$ python -q
>>> import numpy as np
>>> np.set_printoptions(precision=2, suppress=True, linewidth=100)
>>> arr = np.loadtxt("sample4.csv", delimiter=",")
>>> print(arr)
[[ 0.56 -0.66 -1.56]
 [-1.42 -0.23  2.14]
 [ 1.42  5.43  2.82]
 [-1.32 -1.23  1.02]
 [ 0.28  0.97  0.46]
 [-0.1  -0.3  -0.12]]
>>> # looks like rank 2
>>> f, v = arr[1], arr[5]
>>> print(round(f @ v, 2))
-0.05
>>> pr = (f @ v) / (f @ f) * f
>>> print(round(np.linalg.norm(f + v) ** 2 + np.linalg.norm(f - v) ** 2, 2))
13.53
>>> print(v - pr)
[-0.11 -0.3  -0.11]
>>> print(pr.round(2) + 0)
[ 0.01  0.   -0.01]
>>> Z = np.array([[-1.2, -0.1, 0.1]])
>>> rng = np.random.default_rng(178828)
>>> A = np.array([[-3],
...     [2],
...     [3],
...     [-3],
...     [-3],
...     [-3],
...     [2],
...     [3],
...     [1],
...     [0],
...     [1],
...     [-3],
...     [-2],
...     [3],
...     [-3],
...     [-2],
...     [-1],
...     [-3],
...     [-1],
...     [2],
...     [0],
...     [-3],
...     [-3]]) @ Z + 0.02 * rng.normal(size=(23, 3))
>>> print(A)
[[ 3.61  0.29 -0.32]
 [-2.41 -0.16  0.22]
 [-3.62 -0.3   0.33]
 [ 3.63  0.33 -0.3 ]
 [ 3.58  0.29 -0.31]
 [ 3.57  0.34 -0.3 ]
 [-2.41 -0.22  0.18]
 [-3.61 -0.28  0.32]
 [-1.22 -0.08  0.09]
 [-0.03 -0.02 -0.02]
 [-1.22 -0.12  0.11]
 [ 3.59  0.3  -0.3 ]
 [ 2.38  0.18 -0.19]
 [-3.62 -0.3   0.32]
 [ 3.61  0.27 -0.31]
 [ 2.39  0.19 -0.16]
 [ 1.18  0.08 -0.1 ]
 [ 3.61  0.33 -0.28]
 [ 1.23  0.11 -0.08]
 [-2.39 -0.17  0.2 ]
 [-0.04 -0.03  0.02]
 [ 3.6   0.33 -0.28]
 [ 3.59  0.31 -0.32]]
>>> Xc = A - A.mean(axis=0)
>>> left, sigma, Vt = np.linalg.svd(Xc, full_matrices=False)
>>> print(np.round(sigma ** 2 / (sigma ** 2).sum(), 2) + 0)
[1. 0. 0.]
>>> print(np.abs(Vt[-1]))
[0.11 0.46 0.88]
>>> print(np.linalg.matrix_rank(Xc))
3
>>> print(np.searchsorted(np.cumsum(sigma ** 2) / (sigma ** 2).sum(), 0.9) + 1)
1
>>> print(sigma)
[13.31  0.11  0.08]
>>> x0 = np.array([5, 2, 5])
>>> y = A @ x0
>>> print(np.linalg.solve(A.T @ A, A.T @ y))
[5. 2. 5.]
>>> print(np.linalg.lstsq(A, y)[0])
[5. 2. 5.]
>>> print(np.round(np.linalg.pinv(A) @ A, 2) + 0)
[[1. 0. 0.]
 [0. 1. 0.]
 [0. 0. 1.]]
>>> y = y + 0.3 * rng.normal(size=23)
>>> print(y)
[ 16.57 -11.26 -17.63  17.34  16.48  17.13 -11.44 -16.67  -6.04  -0.24  -6.05  17.4   11.   -17.12
  17.4   11.74   6.11  17.57   5.43 -11.55  -0.12  17.98  16.47]
>>> b, *_ = np.linalg.lstsq(A, y)
>>> print(round(float(np.linalg.norm(y - A @ b)), 2))
1.66
>>> W0 = np.load("layer3.npy")
>>> print(W0)
[[5. 1. 1.]
 [1. 5. 1.]
 [1. 1. 5.]]
>>> # symmetric, so the eigenvalues are real
>>> x0 = np.array([4, -5, -5])
>>> y = W0 @ x0
>>> print(y)
[ 10. -26. -26.]
>>> print(np.linalg.solve(W0, 3 * y))
[ 12. -15. -15.]
>>> print(np.linalg.solve(W0, y + W0[:, 0]))
[ 5. -5. -5.]
>>> print(np.linalg.solve(W0, y))
[ 4. -5. -5.]
